In [1]: import numpy as np

In [2]: np.set_printoptions(suppress=True, linewidth=120)

In [3]: rnd = lambda a: np.round(a, 3) + 0

In [4]: M = np.loadtxt("w.csv", delimiter=",")

In [5]: M
Out[5]: 
array([[-3.,  1.,  0.,  0.,  0.,  0.,  0.,  0.,  0.,  0.],
       [ 0., -3.,  1.,  0.,  0.,  0.,  0.,  0.,  0.,  0.],
       [ 0.,  0., -3.,  1.,  0.,  0.,  0.,  0.,  0.,  0.],
       [ 0.,  0.,  0., -3.,  1.,  0.,  0.,  0.,  0.,  0.],
       [ 0.,  0.,  0.,  0., -3.,  1.,  0.,  0.,  0.,  0.],
       [ 0.,  0.,  0.,  0.,  0., -3.,  1.,  0.,  0.,  0.],
       [ 0.,  0.,  0.,  0.,  0.,  0., -3.,  1.,  0.,  0.],
       [ 0.,  0.,  0.,  0.,  0.,  0.,  0., -3.,  1.,  0.],
       [ 0.,  0.,  0.,  0.,  0.,  0.,  0.,  0., -3.,  1.],
       [ 0.,  0.,  0.,  0.,  0.,  0.,  0.,  0.,  0., -3.]])

In [6]: # triangular

In [7]: M2 = np.linalg.invert(M)
---------------------------------------------------------------------------
AttributeError                            Traceback (most recent call last)
Cell In[7], line 1
----> 1 M2 = np.linalg.invert(M)

AttributeError: module 'numpy.linalg' has no attribute 'invert'

In [8]: M2 = np.linalg.inv(M)

In [9]: rnd(np.linalg.cond(M))
Out[9]: np.float64(1.931)

In [10]: np.allclose(M2, M.T)
Out[10]: False

In [11]: (np.abs(M2) > 1e-9).astype(int)
Out[11]: 
array([[1, 1, 1, 1, 1, 1, 1, 1, 1, 1],
       [0, 1, 1, 1, 1, 1, 1, 1, 1, 1],
       [0, 0, 1, 1, 1, 1, 1, 1, 1, 1],
       [0, 0, 0, 1, 1, 1, 1, 1, 1, 1],
       [0, 0, 0, 0, 1, 1, 1, 1, 1, 1],
       [0, 0, 0, 0, 0, 1, 1, 1, 1, 1],
       [0, 0, 0, 0, 0, 0, 1, 1, 1, 1],
       [0, 0, 0, 0, 0, 0, 0, 1, 1, 1],
       [0, 0, 0, 0, 0, 0, 0, 0, 1, 1],
       [0, 0, 0, 0, 0, 0, 0, 0, 0, 1]])

In [12]: rnd(M @ M2)
Out[12]: 
array([[1., 0., 0., 0., 0., 0., 0., 0., 0., 0.],
       [0., 1., 0., 0., 0., 0., 0., 0., 0., 0.],
       [0., 0., 1., 0., 0., 0., 0., 0., 0., 0.],
       [0., 0., 0., 1., 0., 0., 0., 0., 0., 0.],
       [0., 0., 0., 0., 1., 0., 0., 0., 0., 0.],
       [0., 0., 0., 0., 0., 1., 0., 0., 0., 0.],
       [0., 0., 0., 0., 0., 0., 1., 0., 0., 0.],
       [0., 0., 0., 0., 0., 0., 0., 1., 0., 0.],
       [0., 0., 0., 0., 0., 0., 0., 0., 1., 0.],
       [0., 0., 0., 0., 0., 0., 0., 0., 0., 1.]])

In [13]: rnd(np.linalg.det(M) * np.linalg.det(M2))
Out[13]: np.float64(1.0)

In [14]: rnd(np.linalg.slogdet(M)[0])
Out[14]: np.float64(1.0)

In [15]: rnd(np.linalg.det(M) * M2)
Out[15]: 
array([[-19683.,  -6561.,  -2187.,   -729.,   -243.,    -81.,    -27.,     -9.,     -3.,     -1.],
       [     0., -19683.,  -6561.,  -2187.,   -729.,   -243.,    -81.,    -27.,     -9.,     -3.],
       [     0.,      0., -19683.,  -6561.,  -2187.,   -729.,   -243.,    -81.,    -27.,     -9.],
       [     0.,      0.,      0., -19683.,  -6561.,  -2187.,   -729.,   -243.,    -81.,    -27.],
       [     0.,      0.,      0.,      0., -19683.,  -6561.,  -2187.,   -729.,   -243.,    -81.],
       [     0.,      0.,      0.,      0.,      0., -19683.,  -6561.,  -2187.,   -729.,   -243.],
       [     0.,      0.,      0.,      0.,      0.,      0., -19683.,  -6561.,  -2187.,   -729.],
       [     0.,      0.,      0.,      0.,      0.,      0.,      0., -19683.,  -6561.,  -2187.],
       [     0.,      0.,      0.,      0.,      0.,      0.,      0.,      0., -19683.,  -6561.],
       [     0.,      0.,      0.,      0.,      0.,      0.,      0.,      0.,      0., -19683.]])

In [16]: M @ M
Out[16]: 
array([[ 9., -6.,  1.,  0.,  0.,  0.,  0.,  0.,  0.,  0.],
       [ 0.,  9., -6.,  1.,  0.,  0.,  0.,  0.,  0.,  0.],
       [ 0.,  0.,  9., -6.,  1.,  0.,  0.,  0.,  0.,  0.],
       [ 0.,  0.,  0.,  9., -6.,  1.,  0.,  0.,  0.,  0.],
       [ 0.,  0.,  0.,  0.,  9., -6.,  1.,  0.,  0.,  0.],
       [ 0.,  0.,  0.,  0.,  0.,  9., -6.,  1.,  0.,  0.],
       [ 0.,  0.,  0.,  0.,  0.,  0.,  9., -6.,  1.,  0.],
       [ 0.,  0.,  0.,  0.,  0.,  0.,  0.,  9., -6.,  1.],
       [ 0.,  0.,  0.,  0.,  0.,  0.,  0.,  0.,  9., -6.],
       [ 0.,  0.,  0.,  0.,  0.,  0.,  0.,  0.,  0.,  9.]])

In [17]: np.linalg.matrix_rank(M - M[0, 0] * np.eye(10))
Out[17]: np.int64(9)

In [18]: x0 = np.array([2, 8, 1, 6, 8, 9, 3, 8, 1, 1])

In [19]: h1 = np.maximum(M @ x0, 0)

In [20]: np.maximum(M @ x0, 0) - np.maximum(-M @ x0, 0)
Out[20]: array([  2., -23.,   3., -10., -15., -24.,  -1., -23.,  -2.,  -3.])

In [21]: rnd(np.tanh(M @ x0))
Out[21]: array([ 0.964, -1.   ,  0.995, -1.   , -1.   , -1.   , -0.762, -1.   , -0.964, -0.995])

In [22]: np.maximum(M @ (3 * x0), 0)
Out[22]: array([6., 0., 9., 0., 0., 0., 0., 0., 0., 0.])

In [23]: h1
Out[23]: array([2., 0., 3., 0., 0., 0., 0., 0., 0., 0.])

In [24]: rng = np.random.default_rng(12)

In [25]: labels = rng.integers(0, 2, 5)

In [26]: W0 = np.triu((labels[:, None] == labels) & (rng.random((5, 5)) < 0.8), 1).astype(int)

In [27]: W0 += W0.T

In [28]: W0
Out[28]: 
array([[0, 0, 1, 1, 0],
       [0, 0, 0, 0, 1],
       [1, 0, 0, 1, 0],
       [1, 0, 1, 0, 0],
       [0, 1, 0, 0, 0]])

In [29]: T = np.stack([W0, 2 * W0, W0[::-1]])

In [30]: rnd(np.linalg.det(T))
Out[30]: array([ -2., -64.,  -2.])

In [31]: np.linalg.matrix_rank(T)
Out[31]: array([5, 5, 5])

In [32]: T.sum(axis=0)
Out[32]: 
array([[0, 1, 3, 3, 0],
       [1, 0, 1, 0, 3],
       [4, 0, 0, 4, 0],
       [3, 0, 3, 0, 1],
       [0, 3, 1, 1, 0]])

In [33]: M2 = M / np.linalg.norm(M, axis=1, keepdims=True)

In [34]: G = M2 @ M2.T

In [35]: rnd(G)
Out[35]: 
array([[ 1.   , -0.3  ,  0.   ,  0.   ,  0.   ,  0.   ,  0.   ,  0.   ,  0.   ,  0.   ],
       [-0.3  ,  1.   , -0.3  ,  0.   ,  0.   ,  0.   ,  0.   ,  0.   ,  0.   ,  0.   ],
       [ 0.   , -0.3  ,  1.   , -0.3  ,  0.   ,  0.   ,  0.   ,  0.   ,  0.   ,  0.   ],
       [ 0.   ,  0.   , -0.3  ,  1.   , -0.3  ,  0.   ,  0.   ,  0.   ,  0.   ,  0.   ],
       [ 0.   ,  0.   ,  0.   , -0.3  ,  1.   , -0.3  ,  0.   ,  0.   ,  0.   ,  0.   ],
       [ 0.   ,  0.   ,  0.   ,  0.   , -0.3  ,  1.   , -0.3  ,  0.   ,  0.   ,  0.   ],
       [ 0.   ,  0.   ,  0.   ,  0.   ,  0.   , -0.3  ,  1.   , -0.3  ,  0.   ,  0.   ],
       [ 0.   ,  0.   ,  0.   ,  0.   ,  0.   ,  0.   , -0.3  ,  1.   , -0.3  ,  0.   ],
       [ 0.   ,  0.   ,  0.   ,  0.   ,  0.   ,  0.   ,  0.   , -0.3  ,  1.   , -0.316],
       [ 0.   ,  0.   ,  0.   ,  0.   ,  0.   ,  0.   ,  0.   ,  0.   , -0.316,  1.   ]])

In [36]: rnd(G[3])
Out[36]: array([ 0. ,  0. , -0.3,  1. , -0.3,  0. ,  0. ,  0. ,  0. ,  0. ])

In [37]: rnd(np.linalg.norm(M2, axis=1))
Out[37]: array([1., 1., 1., 1., 1., 1., 1., 1., 1., 1.])

In [38]: M2 = np.array([[1, 1, 3, -2, 2, -3, -2, 2, -3, 3, -2],
    ...:     [0, 3, 2, 0, -3, 1, -1, -2, 3, 0, 3],
    ...:     [-2, 0, -2, -3, 3, 0, -2, 3, 2, -1, 2],
    ...:     [1, -1, 3, 3, 2, -2, -1, -2, 0, -3, 0]])

In [39]: m1 = M2.T @ M2

In [40]: m1
Out[40]: 
array([[  6,   0,  10,   7,  -2,  -5,   1,  -6,  -7,   2,  -6],
       [  0,  11,   6,  -5,  -9,   2,  -4,  -2,   6,   6,   7],
       [ 10,   6,  26,   9,   0, -13,  -7, -10,  -7,   2,  -4],
       [  7,  -5,   9,  22,  -7,   0,   7, -19,   0, -12,  -2],
       [ -2,  -9,   0,  -7,  26, -13,  -9,  15,  -9,  -3,  -7],
       [ -5,   2, -13,   0, -13,  14,   7,  -4,  12,  -3,   9],
       [  1,  -4,  -7,   7,  -9,   7,  10,  -6,  -1,  -1,  -3],
       [ -6,  -2, -10, -19,  15,  -4,  -6,  21,  -6,   9,  -4],
       [ -7,   6,  -7,   0,  -9,  12,  -1,  -6,  22, -11,  19],
       [  2,   6,   2, -12,  -3,  -3,  -1,   9, -11,  19,  -8],
       [ -6,   7,  -4,  -2,  -7,   9,  -3,  -4,  19,  -8,  17]])

In [41]: M2 = m1 / np.sqrt((m1 ** 2).mean(axis=1, keepdims=True))

In [42]: rnd(M2[1])
Out[42]: array([ 0.   ,  1.806,  0.985, -0.821, -1.478,  0.328, -0.657, -0.328,  0.985,  0.985,  1.149])

In [43]: W0 @ W0
Out[43]: 
array([[2, 0, 1, 1, 0],
       [0, 1, 0, 0, 0],
       [1, 0, 2, 1, 0],
       [1, 0, 1, 2, 0],
       [0, 0, 0, 0, 1]])

In [44]: np.trace(W0)
Out[44]: np.int64(0)

In [45]: rnd(np.sort(np.abs(np.linalg.eigvals(W0))))
Out[45]: array([1., 1., 1., 1., 2.])

In [46]: M2 = m1 / np.linalg.norm(m1, axis=1, keepdims=True)

In [47]: G = M2 @ M2.T

In [48]: np.argwhere(np.triu(np.abs(G) > 0.95, 1))
Out[48]: array([[ 8, 10]])

In [49]: rnd(np.linalg.norm(M2, axis=1))
Out[49]: array([1., 1., 1., 1., 1., 1., 1., 1., 1., 1., 1.])

In [50]: labels = rng.permutation(11)

In [51]: labels
Out[51]: array([ 9,  8,  7, 10,  4,  3,  2,  0,  1,  5,  6])

In [52]: M2 = m1[labels][:, labels]

In [53]: np.allclose(M2, m1)
Out[53]: False

In [54]: rnd(np.linalg.det(M2)), rnd(np.linalg.det(m1[labels]))
Out[54]: (np.float64(0.0), np.float64(0.0))

In [55]: labels = rng.integers(0, 2, 5)

In [56]: A = (labels[:, None] == labels) * -2 + np.eye(5)

In [57]: A
Out[57]: 
array([[-1., -2.,  0.,  0., -2.],
       [-2., -1.,  0.,  0., -2.],
       [ 0.,  0., -1., -2.,  0.],
       [ 0.,  0., -2., -1.,  0.],
       [-2., -2.,  0.,  0., -1.]])

In [58]: # 2 groups of indices that never mix

In [59]: ev, V = np.linalg.eig(A)

In [60]: rnd(np.sort(np.linalg.eigvals(np.linalg.inv(A))))
Out[60]: array([-0.333, -0.2  ,  1.   ,  1.   ,  1.   ])

In [61]: rnd(np.sort(np.linalg.eigvals(A.T)))
Out[61]: array([-5., -3.,  1.,  1.,  1.])

In [62]: rnd(np.sort(np.linalg.eigvals(A @ A)))
Out[62]: array([ 1.,  1.,  1.,  9., 25.])

In [63]: rnd(ev)
Out[63]: array([ 1., -5.,  1.,  1., -3.])

In [64]: rnd(np.prod(ev))
Out[64]: np.float64(15.0)

In [65]: rnd(np.linalg.eigvalsh(A).min())
Out[65]: np.float64(-5.0)

In [66]: M2 = A / np.linalg.norm(A, axis=1, keepdims=True)

In [67]: G = M2 @ M2.T

In [68]: rnd(G[0])
Out[68]: array([1.   , 0.889, 0.   , 0.   , 0.889])

In [69]: np.degrees(np.arccos(np.clip(G[0, 2], -1, 1)))
Out[69]: np.float64(90.0)

In [70]: rnd(np.linalg.norm(M2, axis=1))
Out[70]: array([1., 1., 1., 1., 1.])

In [71]: labels = rng.permutation(5)

In [72]: M2 = A[:, labels] * rng.choice([-1, 1], 5)

In [73]: M2
Out[73]: 
array([[ 1., -0., -0., -2.,  2.],
       [ 2., -0., -0., -2.,  1.],
       [-0.,  2.,  1.,  0., -0.],
       [-0.,  1.,  2.,  0., -0.],
       [ 2., -0., -0., -1.,  2.]])

In [74]: left, _, VT = np.linalg.svd(A.T @ M2)

In [75]: labels
Out[75]: array([0, 3, 2, 4, 1])

In [76]: Z = np.sign(np.array([[1, 0, 1, 0], [-2, 1, -2, 2], [-2, -2, 0, -2], [-2, 2, 0, -1]]))

In [77]: M2 = (np.tril(Z, -1) + np.eye(4)) @ (np.triu(Z, 1) + np.eye(4))

In [78]: ev = np.array([0, 2, 2, 0])

In [79]: arr = np.rint(M2 * ev @ np.linalg.inv(M2)) + 0

In [80]: arr
Out[80]: 
array([[ 4.,  0.,  2.,  2.],
       [-2.,  4., -2., -4.],
       [-2., -4.,  0.,  2.],
       [-2.,  4., -2., -4.]])

In [81]: left, sig, VT = np.linalg.svd(arr)

In [82]: V = VT[:(sig > 1e-8).sum()]

In [83]: x0 = arr[1] + 3 * arr[0] + rng.integers(2) * np.eye(4)[2]

In [84]: x0
Out[84]: array([10.,  4.,  5.,  2.])

In [85]: rnd(np.diag(V.T @ V))
Out[85]: array([0.743, 0.686, 0.171, 0.4  ])

In [86]: np.linalg.matrix_rank(np.vstack([arr, x0]))
Out[86]: np.int64(3)

In [87]: rnd(np.linalg.norm(x0 - V.T @ V @ x0))
Out[87]: np.float64(0.91)
